$ python -q
>>> import numpy as np
>>> from numpy import linalg as LA
>>> np.set_printoptions(precision=2, suppress=True, linewidth=100, floatmode="fixed")
>>> Q, _ = LA.qr(np.array([[-0.3, 0.1, 0.3, -0.1],
...     [1.0, 0.4, 1.9, 0.5],
...     [0.8, 0.1, 0.1, -0.7],
...     [0.0, -0.5, 0.7, -1.2]]))
>>> evecs, _ = LA.qr(np.array([[1.0, -0.3, 0.5], [2.2, -0.3, -1.0], [1.2, -1.7, 1.5]]))
>>> s = 20 * 0.9 ** np.arange(3)
>>> mat = Q[:, :3] * s @ evecs[:3]
>>> mat
array([[  3.15,   9.38,   2.83],
       [ -6.04,   8.92, -14.81],
       [ -3.45, -10.36, -10.84],
       [-16.25,  -0.95,   6.59]])
>>> M2 = mat / LA.norm(mat, axis=1, keepdims=True)
>>> cov = M2 @ M2.T
>>> np.argwhere(np.triu(np.abs(cov) > 0.95, 1))
array([], shape=(0, 2), dtype=int64)
>>> LA.norm(M2, axis=1)
array([1.00, 1.00, 1.00, 1.00])
>>> cov
array([[ 1.00,  0.12, -0.88, -0.23],
       [ 0.12,  1.00,  0.32, -0.02],
       [-0.88,  0.32,  1.00, -0.02],
       [-0.23, -0.02, -0.02,  1.00]])
>>> (np.abs(cov) > 0.9).astype(int)
array([[1, 0, 0, 0],
       [0, 1, 0, 0],
       [0, 0, 1, 0],
       [0, 0, 0, 1]])
>>> np.round(np.degrees(np.arccos(np.clip(cov[2, 1], -1, 1))), 2)
np.float64(71.58)
>>> cov[2]
array([-0.88,  0.32,  1.00, -0.02])
>>> Uu, s, Vh = LA.svd(cov)
>>> evecs = Vh[:(s > 1e-8).sum()]
>>> rng = np.random.default_rng(652235)
>>> x = cov[0] + 2 * cov[2] + rng.integers(2) * np.eye(4)[2]
>>> x
array([-0.75,  0.75,  1.12, -0.27])
>>> np.allclose(evecs.T @ evecs @ x, x)
True
>>> np.round(LA.norm(x - evecs.T @ evecs @ x), 2)
np.float64(0.0)
>>> np.diag(evecs.T @ evecs)
array([0.56, 0.92, 0.55, 0.98])
>>> x = np.array([0, 0, -2])
>>> a = np.maximum(mat @ x, 0)
>>> np.maximum(mat @ x, 0) - np.maximum(-mat @ x, 0)
array([ -5.66,  29.63,  21.68, -13.19])
>>> np.flatnonzero(a > 1e-9)
array([1, 2])
>>> np.maximum(mat @ (3 * x), 0)
array([ 0.00, 88.88, 65.04,  0.00])
>>> mat * (a > 1e-9)[:, None]
array([[  0.00,   0.00,   0.00],
       [ -6.04,   8.92, -14.81],
       [ -3.45, -10.36, -10.84],
       [ -0.00,  -0.00,   0.00]])
>>> Uu, s, Vh = LA.svd(mat, full_matrices=False)
>>> np.cumsum(s ** 2) / np.sum(s ** 2)
array([0.41, 0.73, 1.00])
>>> s / s[0]
array([1.00, 0.90, 0.81])
>>> np.round(Uu.T @ Uu, 2) + 0
array([[1.00, 0.00, 0.00],
       [0.00, 1.00, 0.00],
       [0.00, 0.00, 1.00]])
>>> np.allclose(Uu * s @ Vh, mat)
True
>>> Uu.shape, s.shape, Vh.shape
((4, 3), (3,), (3, 3))
>>> np.round(Vh @ Vh.T, 2) + 0
array([[1.00, 0.00, 0.00],
       [0.00, 1.00, 0.00],
       [0.00, 0.00, 1.00]])
>>> arr = np.diag(np.array([6, 8, 6, 6]))
>>> arr
array([[6, 0, 0, 0],
       [0, 8, 0, 0],
       [0, 0, 6, 0],
       [0, 0, 0, 6]])
>>> evals, evecs = LA.eigh(arr)
>>> x = np.array([3, 2, 3, 1])
>>> evecs * np.sqrt(evals) @ evecs.T
array([[2.45, 0.00, 0.00, 0.00],
       [0.00, 2.83, 0.00, 0.00],
       [0.00, 0.00, 2.45, 0.00],
       [0.00, 0.00, 0.00, 2.45]])
>>> LA.eigvalsh(arr[1:, 1:])
array([6.00, 6.00, 8.00])
>>> (np.sign(evecs[:, -1].round(6)) == np.sign(evecs[0, -1].round(6))).astype(int)
array([1, 0, 1, 1])
>>> np.abs(arr).sum(axis=1).max(), np.abs(evals).max()
(np.int64(8), np.float64(8.0))
>>> x @ arr @ x
np.int64(146)
>>> round(x @ arr @ x / (x @ x), 2), evals[0], evals[-1]
(np.float64(6.35), np.float64(6.0), np.float64(8.0))
>>> evecs * np.abs(evals) @ evecs.T
array([[6.00, 0.00, 0.00, 0.00],
       [0.00, 8.00, 0.00, 0.00],
       [0.00, 0.00, 6.00, 0.00],
       [0.00, 0.00, 0.00, 6.00]])
